$ python -q
>>> import numpy as np
>>> import numpy.linalg as la
>>> np.set_printoptions(precision=2, suppress=True, linewidth=100, sign=" ")
>>> W0 = np.load("m.npy")
>>> W0
array([[-2,  3, -3, -3,  0],
       [-1, -2,  0,  1, -3],
       [-3,  3,  3, -3, -2],
       [-3,  1, -2,  1,  2],
       [ 0, -1, -1,  2,  3],
       [-3, -2, -3,  2, -2],
       [ 0, -1, -3,  1,  1],
       [ 3, -1, -3, -3,  3],
       [-3, -3, -2,  2,  1],
       [-4, -1, -3, -1, -6]])
>>> vec = np.array([1, 0, 2, 3, 3])
>>> h1 = np.maximum(W0 @ vec, 0)
>>> np.maximum(W0 @ vec, 0) - np.maximum(-W0 @ vec, 0)
array([-17,  -7, -12,   2,  13,  -9,   0,  -3,   2, -31])
>>> np.flatnonzero(h1 > 1e-9)
array([ 3,  4,  8])
>>> np.tanh(W0 @ vec)
array([-1.  , -1.  , -1.  ,  0.96,  1.  , -1.  ,  0.  , -1.  ,  0.96, -1.  ])
>>> W0.T @ h1
array([-12, -17, -21,  32,  45])
>>> np.maximum(W0 @ (3 * vec), 0)
array([  0,   0,   0,   6,  39,   0,   0,   0,   6,   0])
>>> W0 * (h1 > 1e-9)[:, None]
array([[ 0,  0,  0,  0,  0],
       [ 0,  0,  0,  0,  0],
       [ 0,  0,  0,  0,  0],
       [-3,  1, -2,  1,  2],
       [ 0, -1, -1,  2,  3],
       [ 0,  0,  0,  0,  0],
       [ 0,  0,  0,  0,  0],
       [ 0,  0,  0,  0,  0],
       [-3, -3, -2,  2,  1],
       [ 0,  0,  0,  0,  0]])
>>> out = np.array([[2, 6], [8, 3], [4, 8], [8, 4], [0, 6]])
>>> la.matrix_rank(np.vstack([W0, out.T]))
np.int64(5)
>>> W0 @ out
array([[-16, -39],
       [-10, -26],
       [  6,  -9],
       [  2, -15],
       [  4,  15],
       [-18, -52],
       [-12, -17],
       [-38,  -3],
       [-22, -29],
       [-36, -91]])
>>> J = np.array([[3.74, -3.27, -1.21, 2.16, -1.94, -3.48],
...     [-3.27, 3.7, 1.08, -0.03, -4.79, -0.88],
...     [-1.21, 1.08, 5.05, 3.58, 4.11, -2.36],
...     [2.16, -0.03, 3.58, 2.0, -5.06, 1.42],
...     [-1.94, -4.79, 4.11, -5.06, -1.57, -0.06],
...     [-3.48, -0.88, -2.36, 1.42, -0.06, 2.08]])
>>> J
array([[ 3.74, -3.27, -1.21,  2.16, -1.94, -3.48],
       [-3.27,  3.7 ,  1.08, -0.03, -4.79, -0.88],
       [-1.21,  1.08,  5.05,  3.58,  4.11, -2.36],
       [ 2.16, -0.03,  3.58,  2.  , -5.06,  1.42],
       [-1.94, -4.79,  4.11, -5.06, -1.57, -0.06],
       [-3.48, -0.88, -2.36,  1.42, -0.06,  2.08]])
>>> # symmetric
>>> u = np.array([3, -3])
>>> np.cross(J[4, :3], J[3, :3])
array([-17.02,  15.82,  10.4 ])
>>> np.polyval(u, J[4])
array([ -8.82, -17.37,   9.33, -18.18,  -7.71,  -3.18])
>>> np.correlate(J[4], J[3], "full")
array([ -2.75,   3.01,  26.19, -44.51,  14.5 ,   8.41, -31.42,   3.29, -11.1 ,  -3.39,  -0.13])
>>> np.convolve(J[4], u)
array([ -5.82,  -8.55,  26.7 , -27.51,  10.47,   4.53,   0.18])
>>> round(la.eigvalsh(J).min(), 2)
np.float64(-9.0)
>>> [round(float(la.det(J[:i, :i])), 2) + 0 for i in range(1, 7)]
[3.74, 3.15, 14.65, -105.43, 5113.93, 73808.45]
>>> T = np.stack([J, 3 * J, J[::-1]])
>>> np.einsum("bij,cij->bc", T, T)
array([[ 304.94,  914.82,  -24.21],
       [ 914.82, 2744.46,  -72.64],
       [ -24.21,  -72.64,  304.94]])
>>> (T @ J.T).shape
(3, 6, 6)
>>> out = la.inv(J)
>>> np.round(la.slogdet(J)[0], 2)
np.float64(1.0)
>>> la.inv(out)
array([[ 3.74, -3.27, -1.21,  2.16, -1.94, -3.48],
       [-3.27,  3.7 ,  1.08, -0.03, -4.79, -0.88],
       [-1.21,  1.08,  5.05,  3.58,  4.11, -2.36],
       [ 2.16, -0.03,  3.58,  2.  , -5.06,  1.42],
       [-1.94, -4.79,  4.11, -5.06, -1.57, -0.06],
       [-3.48, -0.88, -2.36,  1.42, -0.06,  2.08]])
>>> (np.abs(out) > 1e-9).astype(int)
array([[ 1,  1,  1,  1,  1,  1],
       [ 1,  1,  1,  1,  1,  1],
       [ 1,  1,  1,  1,  1,  1],
       [ 1,  1,  1,  1,  1,  1],
       [ 1,  1,  1,  1,  1,  1],
       [ 1,  1,  1,  1,  1,  1]])
>>> rng = np.random.default_rng(3275)
>>> idx = rng.permutation(6)
>>> out = J[:, idx] * rng.choice([-1, 1], 6)
>>> out
array([[ 2.16,  1.94, -1.21,  3.27,  3.74,  3.48],
       [-0.03,  4.79,  1.08, -3.7 , -3.27,  0.88],
       [ 3.58, -4.11,  5.05, -1.08, -1.21,  2.36],
       [ 2.  ,  5.06,  3.58,  0.03,  2.16, -1.42],
       [-5.06,  1.57,  4.11,  4.79, -1.94,  0.06],
       [ 1.42,  0.06, -2.36,  0.88, -3.48, -2.08]])
>>> U, _, vt = la.svd(J.T @ out)
>>> np.round(U @ vt, 2) + 0
array([[ 0.,  0.,  0.,  0.,  1.,  0.],
       [ 0.,  0.,  0., -1.,  0.,  0.],
       [ 0.,  0.,  1.,  0.,  0.,  0.],
       [ 1.,  0.,  0.,  0.,  0.,  0.],
       [ 0., -1.,  0.,  0.,  0.,  0.],
       [ 0.,  0.,  0.,  0.,  0., -1.]])
>>> idx
array([ 3,  4,  2,  1,  0,  5])
>>> np.round(la.lstsq(J, out)[0], 2) + 0
array([[ 0.,  0.,  0.,  0.,  1.,  0.],
       [ 0.,  0.,  0., -1.,  0.,  0.],
       [ 0.,  0.,  1.,  0.,  0.,  0.],
       [ 1.,  0.,  0.,  0.,  0.,  0.],
       [ 0., -1.,  0.,  0.,  0.,  0.],
       [ 0.,  0.,  0.,  0.,  0., -1.]])
>>> F = np.array([[-16, -4, -12, -1, -1, -6, -10],
...     [-4, -16, -3, 1, -1, 2, 4],
...     [-12, -3, -14, 7, 1, -14, 11],
...     [-1, 1, 7, 12, -2, 6, 0],
...     [-1, -1, 1, -2, 14, 0, -10],
...     [-6, 2, -14, 6, 0, 4, -6],
...     [-10, 4, 11, 0, -10, -6, 6]])
>>> # symmetric, so the eigenvalues are real
>>> (F + F.T) / 2
array([[-16.,  -4., -12.,  -1.,  -1.,  -6., -10.],
       [ -4., -16.,  -3.,   1.,  -1.,   2.,   4.],
       [-12.,  -3., -14.,   7.,   1., -14.,  11.],
       [ -1.,   1.,   7.,  12.,  -2.,   6.,   0.],
       [ -1.,  -1.,   1.,  -2.,  14.,   0., -10.],
       [ -6.,   2., -14.,   6.,   0.,   4.,  -6.],
       [-10.,   4.,  11.,   0., -10.,  -6.,   6.]])
>>> la.matrix_power(F, 4)
array([[ 538644,  154080,  499318, -127398,   57606,  318544,  -42248],
       [ 154080,  133324,  206862,  -32268,  -22690,   79786,   -6996],
       [ 499318,  206862,  714622, -114498,  -91054,  271376,   86024],
       [-127398,  -32268, -114498,   85165,  -38843,  -59784,   47586],
       [  57606,  -22690,  -91054,  -38843,  151385,   56956, -148292],
       [ 318544,   79786,  271376,  -59784,   56956,  243268,  -97826],
       [ -42248,   -6996,   86024,   47586, -148292,  -97826,  237776]])
>>> np.sort(np.abs(la.eigvals(F)))
array([  2.39,  12.39,  15.34,  16.48,  17.82,  26.18,  34.28])
>>> np.allclose(F, F.T)
True
>>> out = F / np.sqrt((F ** 2).mean(axis=1, keepdims=True))
>>> la.matrix_rank(F - F.mean(axis=1, keepdims=True))
np.int64(6)
>>> np.allclose(J, J.T)
True
>>> np.allclose(J @ J.T, J.T @ J)
True
>>> np.sort(np.abs(la.eigvals(J)))
array([ 4.  ,  4.01,  7.99,  8.  ,  8.  ,  9.  ])
>>> np.trace(J)
np.float64(15.0)
>>> t = np.radians(60)
>>> r_ = np.eye(7)
>>> r_[4, 4] = r_[5, 5] = np.cos(t)
>>> r_[4, 5], r_[5, 4] = -np.sin(t), np.sin(t)
>>> r_
array([[ 1.  ,  0.  ,  0.  ,  0.  ,  0.  ,  0.  ,  0.  ],
       [ 0.  ,  1.  ,  0.  ,  0.  ,  0.  ,  0.  ,  0.  ],
       [ 0.  ,  0.  ,  1.  ,  0.  ,  0.  ,  0.  ,  0.  ],
       [ 0.  ,  0.  ,  0.  ,  1.  ,  0.  ,  0.  ,  0.  ],
       [ 0.  ,  0.  ,  0.  ,  0.  ,  0.5 , -0.87,  0.  ],
       [ 0.  ,  0.  ,  0.  ,  0.  ,  0.87,  0.5 ,  0.  ],
       [ 0.  ,  0.  ,  0.  ,  0.  ,  0.  ,  0.  ,  1.  ]])
>>> out = F @ r_.T
>>> la.svd(F, compute_uv=False), la.svd(out, compute_uv=False)
(array([ 34.28,  26.18,  17.82,  16.48,  15.34,  12.39,   2.39]), array([ 34.28,  26.18,  17.82,  16.48,  15.34,  12.39,   2.39]))
>>> round(la.det(r_), 2), np.trace(r_)
(np.float64(1.0), np.float64(6.0))
>>> feats = np.diag(np.array([2, 0, -2, 0, 1, -2, -4, -3, -4, 5])) + 5 * np.eye(10, k=1) + 5 * np.eye(10, k=-1)
>>> feats
array([[ 2.,  5.,  0.,  0.,  0.,  0.,  0.,  0.,  0.,  0.],
       [ 5.,  0.,  5.,  0.,  0.,  0.,  0.,  0.,  0.,  0.],
       [ 0.,  5., -2.,  5.,  0.,  0.,  0.,  0.,  0.,  0.],
       [ 0.,  0.,  5.,  0.,  5.,  0.,  0.,  0.,  0.,  0.],
       [ 0.,  0.,  0.,  5.,  1.,  5.,  0.,  0.,  0.,  0.],
       [ 0.,  0.,  0.,  0.,  5., -2.,  5.,  0.,  0.,  0.],
       [ 0.,  0.,  0.,  0.,  0.,  5., -4.,  5.,  0.,  0.],
       [ 0.,  0.,  0.,  0.,  0.,  0.,  5., -3.,  5.,  0.],
       [ 0.,  0.,  0.,  0.,  0.,  0.,  0.,  5., -4.,  5.],
       [ 0.,  0.,  0.,  0.,  0.,  0.,  0.,  0.,  5.,  5.]])
>>> # equal to its transpose
>>> def softmax(z):
...     e = np.exp(z - z.max(axis=-1, keepdims=True))
...     return e / e.sum(axis=-1, keepdims=True)
... 
>>> np.round(softmax(10 * feats[0]), 2) + 0
array([ 0.,  1.,  0.,  0.,  0.,  0.,  0.,  0.,  0.,  0.])
>>> softmax(feats[0] + -3)
array([ 0.05,  0.91,  0.01,  0.01,  0.01,  0.01,  0.01,  0.01,  0.01,  0.01])
>>> softmax(feats[0])
array([ 0.05,  0.91,  0.01,  0.01,  0.01,  0.01,  0.01,  0.01,  0.01,  0.01])
>>> S = feats @ feats.T / np.sqrt(10)
>>> np.round(softmax(S + np.triu(np.full(S.shape, -np.inf), 1)), 2) + 0
array([[ 1.,  0.,  0.,  0.,  0.,  0.,  0.,  0.,  0.,  0.],
       [ 0.,  1.,  0.,  0.,  0.,  0.,  0.,  0.,  0.,  0.],
       [ 0.,  0.,  1.,  0.,  0.,  0.,  0.,  0.,  0.,  0.],
       [ 0.,  0.,  0.,  1.,  0.,  0.,  0.,  0.,  0.,  0.],
       [ 0.,  0.,  0.,  0.,  1.,  0.,  0.,  0.,  0.,  0.],
       [ 0.,  0.,  0.,  0.,  0.,  1.,  0.,  0.,  0.,  0.],
       [ 0.,  0.,  0.,  0.,  0.,  0.,  1.,  0.,  0.,  0.],
       [ 0.,  0.,  0.,  0.,  0.,  0.,  0.,  1.,  0.,  0.],
       [ 0.,  0.,  0.,  0.,  0.,  0.,  0.,  0.,  1.,  0.],
       [ 0.,  0.,  0.,  0.,  0.,  0.,  0.,  0.,  0.,  1.]])
>>> np.round(softmax(S), 2) + 0
array([[ 0.78,  0.  ,  0.22,  0.  ,  0.  ,  0.  ,  0.  ,  0.  ,  0.  ,  0.  ],
       [ 0.  ,  1.  ,  0.  ,  0.  ,  0.  ,  0.  ,  0.  ,  0.  ,  0.  ,  0.  ],
       [ 0.  ,  0.  ,  1.  ,  0.  ,  0.  ,  0.  ,  0.  ,  0.  ,  0.  ,  0.  ],
       [ 0.  ,  0.  ,  0.  ,  1.  ,  0.  ,  0.  ,  0.  ,  0.  ,  0.  ,  0.  ],
       [ 0.  ,  0.  ,  0.  ,  0.  ,  1.  ,  0.  ,  0.  ,  0.  ,  0.  ,  0.  ],
       [ 0.  ,  0.  ,  0.  ,  0.  ,  0.  ,  1.  ,  0.  ,  0.  ,  0.  ,  0.  ],
       [ 0.  ,  0.  ,  0.  ,  0.  ,  0.  ,  0.  ,  1.  ,  0.  ,  0.  ,  0.  ],
       [ 0.  ,  0.  ,  0.  ,  0.  ,  0.  ,  0.  ,  0.  ,  1.  ,  0.  ,  0.  ],
       [ 0.  ,  0.  ,  0.  ,  0.  ,  0.  ,  0.  ,  0.  ,  0.  ,  1.  ,  0.  ],
       [ 0.  ,  0.  ,  0.  ,  0.  ,  0.  ,  0.  ,  0.  ,  0.  ,  0.  ,  1.  ]])
>>> np.round(softmax(S)[0] @ feats, 2) + 0
array([ 1.57,  4.99, -0.43,  1.1 ,  0.  ,  0.  ,  0.  ,  0.  ,  0.  ,  0.  ])
>>> softmax(S).round(6).argmax(axis=1)
array([ 0,  1,  2,  3,  4,  5,  6,  7,  8,  9])
